% python3 -q
>>> import numpy as np
>>> from numpy import linalg as LA
>>> np.set_printoptions(precision=2, suppress=True, linewidth=140, legacy="1.25")
>>> m1 = np.load("run9.npy")
>>> m1
array([[ 1.82, -1.69, -0.91,  1.3 ,  0.13],
       [ 0.74, -0.79, -0.01,  0.22,  0.34],
       [ 0.24, -0.12, -0.48,  0.48, -0.27],
       [ 1.98, -2.25,  0.45,  0.18,  1.29],
       [-0.84,  1.02, -0.42,  0.12, -0.73],
       [ 0.44, -0.1 , -1.3 ,  1.24, -0.83],
       [ 0.68, -0.94,  0.74, -0.44,  0.91],
       [-0.72,  0.84, -0.24,  0.  , -0.53],
       [-1.74,  2.13, -0.93,  0.3 , -1.56]])
>>> np.allclose(m1[:-1].T @ LA.lstsq(m1[:-1].T, m1[-1])[0], m1[-1])
True
>>> LA.lstsq(m1[:-1].T, m1[-1])[2]
2
>>> try:
...     LA.inv(m1)
... except LA.LinAlgError as e:
...     print(e)
... 
Last 2 dimensions of the array must be square
>>> np.argsort(-LA.norm(m1, axis=0).round(6), kind="stable")[:3]
array([1, 0, 4])
>>> np.round(LA.norm(m1, 2) / LA.norm(m1), 2)
0.88
>>> Uu, sv, Vh = LA.svd(m1)
>>> np.argmax(sv[:-1] / (sv[1:] + 1e-6)) + 1
2
>>> sv.round(2) + 0
array([5.8 , 3.14, 0.  , 0.  , 0.  ])
>>> other = Uu[:, :2] @ np.diag(sv[:2]) @ Vh[:2]
>>> LA.matrix_rank(other)
2
>>> round(float(np.abs(m1 - other).max()), 2)
0.0
>>> other.round(2) + 0
array([[ 1.82, -1.69, -0.91,  1.3 ,  0.13],
       [ 0.74, -0.79, -0.01,  0.22,  0.34],
       [ 0.24, -0.12, -0.48,  0.48, -0.27],
       [ 1.98, -2.25,  0.45,  0.18,  1.29],
       [-0.84,  1.02, -0.42,  0.12, -0.73],
       [ 0.44, -0.1 , -1.3 ,  1.24, -0.83],
       [ 0.68, -0.94,  0.74, -0.44,  0.91],
       [-0.72,  0.84, -0.24,  0.  , -0.53],
       [-1.74,  2.13, -0.93,  0.3 , -1.56]])
>>> X = np.loadtxt("arr.csv", delimiter=",")
>>> X
array([[ 2.16, -0.34,  3.39,  0.73,  1.42,  0.47],
       [ 0.99,  0.31,  1.22,  0.71,  0.31,  0.46],
       [ 1.59,  0.57,  2.24,  1.53,  0.44,  0.74],
       [ 1.4 ,  0.19,  0.9 ,  0.06,  0.24,  0.52],
       [ 4.38,  0.86,  5.69,  2.17,  2.54,  1.76],
       [ 1.9 , -0.08,  2.38,  0.48,  1.32,  0.72],
       [-0.92, -0.82, -0.81, -0.43, -0.32, -0.62],
       [ 0.39,  0.  , -0.3 , -0.14,  0.28, -0.8 ],
       [-1.5 , -0.02, -2.49, -0.88, -1.04, -0.55],
       [-0.46, -0.18, -0.78, -0.21, -1.08, -0.16],
       [ 1.44,  0.13,  2.16,  0.41,  1.24,  0.88],
       [-1.52,  0.41, -2.09, -0.54, -1.21, -0.66],
       [ 0.63,  0.48,  1.07,  0.69,  0.21,  0.69],
       [ 2.7 ,  0.44,  3.37,  1.77,  1.89,  1.11],
       [ 2.33,  0.31,  3.2 ,  1.54,  1.36,  1.48],
       [ 3.8 ,  0.53,  5.84,  2.31,  2.56,  2.32],
       [ 2.44,  0.54,  2.73,  0.61,  2.07,  1.33],
       [ 2.76,  0.36,  2.96,  0.82,  1.99,  1.45],
       [ 0.  ,  0.15,  0.08,  0.19, -0.02,  0.08]])
>>> q, V = LA.qr(X[:, :5])[0], LA.qr(X[:, 5:])[0]
>>> sv = LA.svd(q.T @ V, compute_uv=False)
>>> (sv > 0.9).sum()
1
>>> sv
array([0.96])
>>> round(float(LA.norm(q @ q.T - V @ V.T, 2)), 2)
1.0
>>> np.degrees(np.arccos(sv.clip(0, 1)))
array([15.24])
>>> x0 = np.array([1, 3, 2, 2, 1, 0])
>>> y = X @ x0
>>> np.round(LA.solve(X.T @ X, X.T @ y), 2) + 0
array([1., 3., 2., 2., 1., 0.])
>>> np.round(LA.lstsq(X, y)[0], 2) + 0
array([1., 3., 2., 2., 1., 0.])
>>> rng = np.random.default_rng(2044)
>>> y = y + 0.02 * rng.normal(size=19)
>>> y
array([10.78,  6.09, 11.27,  4.12, 25.22,  8.71, -6.14, -0.22, -9.35, -4.07,  8.15, -6.78,  5.79, 16.16, 14.09, 24.22, 12.85, 13.4 ,  0.96])
>>> c, *_ = LA.lstsq(X, y)
>>> [round(float(LA.norm(LA.solve(X.T @ X + lam * np.eye(6), X.T @ y))), 2) for lam in (0, 1, 10, 100)]
[4.34, 3.56, 2.94, 2.24]
>>> round(float(LA.norm(y - X @ c)), 2)
0.09
>>> gram = np.cov(X, rowvar=False)
>>> np.polyfit(X[:, 4], X[:, 2], 1)
array([1.84, 0.24])
>>> round(float(np.corrcoef(X[:, 4], X[:, 2])[0, 1]), 2)
0.95
>>> gram
array([[2.79, 0.35, 3.8 , 1.36, 1.92, 1.35],
       [0.35, 0.15, 0.45, 0.22, 0.21, 0.21],
       [3.8 , 0.45, 5.37, 1.95, 2.62, 1.89],
       [1.36, 0.22, 1.95, 0.82, 0.89, 0.71],
       [1.92, 0.21, 2.62, 0.89, 1.42, 0.93],
       [1.35, 0.21, 1.89, 0.71, 0.93, 0.78]])
>>> gram.shape
(6, 6)
>>> np.argsort(-X.std(axis=0).round(6), kind="stable")
array([2, 0, 4, 3, 5, 1])
>>> np.argwhere(np.triu(np.abs(np.corrcoef(X.T)) > 0.8, 1))
array([[0, 2],
       [0, 3],
       [0, 4],
       [0, 5],
       [2, 3],
       [2, 4],
       [2, 5],
       [3, 4],
       [3, 5],
       [4, 5]])
>>> q, Rm = LA.qr(X)
>>> np.abs(np.diag(Rm))
array([9.05, 1.37, 1.93, 1.09, 1.28, 1.19])
>>> np.round(q @ Rm, 2) + 0
array([[ 2.16, -0.34,  3.39,  0.73,  1.42,  0.47],
       [ 0.99,  0.31,  1.22,  0.71,  0.31,  0.46],
       [ 1.59,  0.57,  2.24,  1.53,  0.44,  0.74],
       [ 1.4 ,  0.19,  0.9 ,  0.06,  0.24,  0.52],
       [ 4.38,  0.86,  5.69,  2.17,  2.54,  1.76],
       [ 1.9 , -0.08,  2.38,  0.48,  1.32,  0.72],
       [-0.92, -0.82, -0.81, -0.43, -0.32, -0.62],
       [ 0.39,  0.  , -0.3 , -0.14,  0.28, -0.8 ],
       [-1.5 , -0.02, -2.49, -0.88, -1.04, -0.55],
       [-0.46, -0.18, -0.78, -0.21, -1.08, -0.16],
       [ 1.44,  0.13,  2.16,  0.41,  1.24,  0.88],
       [-1.52,  0.41, -2.09, -0.54, -1.21, -0.66],
       [ 0.63,  0.48,  1.07,  0.69,  0.21,  0.69],
       [ 2.7 ,  0.44,  3.37,  1.77,  1.89,  1.11],
       [ 2.33,  0.31,  3.2 ,  1.54,  1.36,  1.48],
       [ 3.8 ,  0.53,  5.84,  2.31,  2.56,  2.32],
       [ 2.44,  0.54,  2.73,  0.61,  2.07,  1.33],
       [ 2.76,  0.36,  2.96,  0.82,  1.99,  1.45],
       [ 0.  ,  0.15,  0.08,  0.19, -0.02,  0.08]])
>>> Rm
array([[ -9.05,  -1.25, -11.94,  -4.39,  -5.83,  -4.29],
       [  0.  ,  -1.37,   0.48,  -0.65,   0.46,  -0.54],
       [  0.  ,   0.  ,  -1.93,  -1.15,  -0.18,  -0.65],
       [  0.  ,   0.  ,   0.  ,  -1.09,   0.58,   0.2 ],
       [  0.  ,   0.  ,   0.  ,   0.  ,   1.28,   0.08],
       [  0.  ,   0.  ,   0.  ,   0.  ,   0.  ,  -1.19]])
>>> D = LA.norm(X[:, None] - X[None], axis=-1)
>>> D.mean(axis=1).argmax()
4
>>> D[1].round(6).argsort(kind="stable")[:4]
array([ 1, 12,  3,  2])
>>> D[:5, :5]
array([[0.  , 2.78, 2.04, 2.98, 4.08],
       [2.78, 0.  , 1.5 , 0.85, 6.37],
       [2.04, 1.5 , 0.  , 2.06, 5.06],
       [2.98, 0.85, 2.06, 0.  , 6.6 ],
       [4.08, 6.37, 5.06, 6.6 , 0.  ]])
>>> LA.norm(X - X.mean(axis=0), axis=1)
array([2.16, 0.69, 1.25, 1.05, 5.79, 1.18, 3.94, 2.7 , 5.61, 3.68, 0.83, 5.33, 1.06, 2.83, 2.37, 5.77, 2.23, 2.51, 2.25])
>>> np.unravel_index(D.round(6).argmax(), D.shape)
(4, 8)
>>> E = np.loadtxt("test8.csv", delimiter=",")
>>> E
array([[ 1.,  2.,  3.,  0., -2., -1.,  2.],
       [ 3.,  2., -2., -3.,  2., -2.,  2.],
       [ 0., -1.,  0.,  0.,  1., -1.,  0.],
       [ 1.,  2.,  1., -3., -1.,  0., -2.],
       [ 0., -3.,  3., -3.,  0., -3.,  0.],
       [ 0., -3.,  2.,  0.,  1., -2.,  0.],
       [-2., -3., -2.,  0.,  0., -1.,  1.],
       [-5., -2.,  7.,  6., -6.,  3., -2.]])
>>> u = np.array([1, 2, -3])
>>> np.polyval(u, E[3])
array([ 0.,  5.,  0.,  0., -4., -3., -3.])
>>> np.array([np.convolve(row, u, "same") for row in E])
array([[  4.,   4.,   0., -11.,  -5.,   6.,   7.],
       [  8.,  -7., -13.,   2.,  11.,  -8.,  10.],
       [ -1.,  -2.,   3.,   1.,   1.,  -5.,   3.],
       [  4.,   2.,  -7., -10.,   7.,   1.,  -4.],
       [ -3.,  -3.,  12., -15.,   6.,  -6.,   9.],
       [ -3.,  -4.,  13.,  -5.,   0.,  -7.,   6.],
       [ -7.,  -2.,   5.,   6.,  -1.,  -1.,   5.],
       [-12.,  18.,  26., -15., -27.,  22., -13.]])
>>> def softmax(z):
...     e = np.exp(z - z.max(axis=-1, keepdims=True))
...     return e / e.sum(axis=-1, keepdims=True)
... 
>>> np.round(softmax(E[5]), 2) + 0
array([0.08, 0.  , 0.56, 0.08, 0.2 , 0.01, 0.08])
>>> np.round(softmax(10 * E[5]), 2) + 0
array([0., 0., 1., 0., 0., 0., 0.])
>>> S = E @ E.T / np.sqrt(7)
>>> softmax(S).round(6).argmax(axis=1)
array([0, 1, 4, 3, 4, 4, 6, 7])
>>> softmax(S)[5] @ E
array([-0.03, -2.99,  2.75, -2.21,  0.21, -2.71, -0.01])
>>> other = E / np.sqrt((E ** 2).mean(axis=1, keepdims=True))
>>> LA.matrix_rank(other) == LA.matrix_rank(E)
True
>>> E - E.mean(axis=1, keepdims=True)
array([[ 0.29,  1.29,  2.29, -0.71, -2.71, -1.71,  1.29],
       [ 2.71,  1.71, -2.29, -3.29,  1.71, -2.29,  1.71],
       [ 0.14, -0.86,  0.14,  0.14,  1.14, -0.86,  0.14],
       [ 1.29,  2.29,  1.29, -2.71, -0.71,  0.29, -1.71],
       [ 0.86, -2.14,  3.86, -2.14,  0.86, -2.14,  0.86],
       [ 0.29, -2.71,  2.29,  0.29,  1.29, -1.71,  0.29],
       [-1.  , -2.  , -1.  ,  1.  ,  1.  ,  0.  ,  2.  ],
       [-5.14, -2.14,  6.86,  5.86, -6.14,  2.86, -2.14]])
>>> LA.norm(other, axis=1)
array([2.65, 2.65, 2.65, 2.65, 2.65, 2.65, 2.65, 2.65])
>>> arr = -2 * np.eye(10) + np.eye(10, k=1)
>>> arr
array([[-2.,  1.,  0.,  0.,  0.,  0.,  0.,  0.,  0.,  0.],
       [ 0., -2.,  1.,  0.,  0.,  0.,  0.,  0.,  0.,  0.],
       [ 0.,  0., -2.,  1.,  0.,  0.,  0.,  0.,  0.,  0.],
       [ 0.,  0.,  0., -2.,  1.,  0.,  0.,  0.,  0.,  0.],
       [ 0.,  0.,  0.,  0., -2.,  1.,  0.,  0.,  0.,  0.],
       [ 0.,  0.,  0.,  0.,  0., -2.,  1.,  0.,  0.,  0.],
       [ 0.,  0.,  0.,  0.,  0.,  0., -2.,  1.,  0.,  0.],
       [ 0.,  0.,  0.,  0.,  0.,  0.,  0., -2.,  1.,  0.],
       [ 0.,  0.,  0.,  0.,  0.,  0.,  0.,  0., -2.,  1.],
       [ 0.,  0.,  0.,  0.,  0.,  0.,  0.,  0.,  0., -2.]])
>>> other = arr[0, 0] * arr[1:] - np.outer(arr[1:, 0], arr[0])
>>> other
array([[ 0.,  4., -2., -0., -0., -0., -0., -0., -0., -0.],
       [ 0., -0.,  4., -2., -0., -0., -0., -0., -0., -0.],
       [ 0., -0., -0.,  4., -2., -0., -0., -0., -0., -0.],
       [ 0., -0., -0., -0.,  4., -2., -0., -0., -0., -0.],
       [ 0., -0., -0., -0., -0.,  4., -2., -0., -0., -0.],
       [ 0., -0., -0., -0., -0., -0.,  4., -2., -0., -0.],
       [ 0., -0., -0., -0., -0., -0., -0.,  4., -2., -0.],
       [ 0., -0., -0., -0., -0., -0., -0., -0.,  4., -2.],
       [ 0., -0., -0., -0., -0., -0., -0., -0., -0.,  4.]])
>>> np.flatnonzero(~other.round(6).any(axis=1))
array([], dtype=int64)
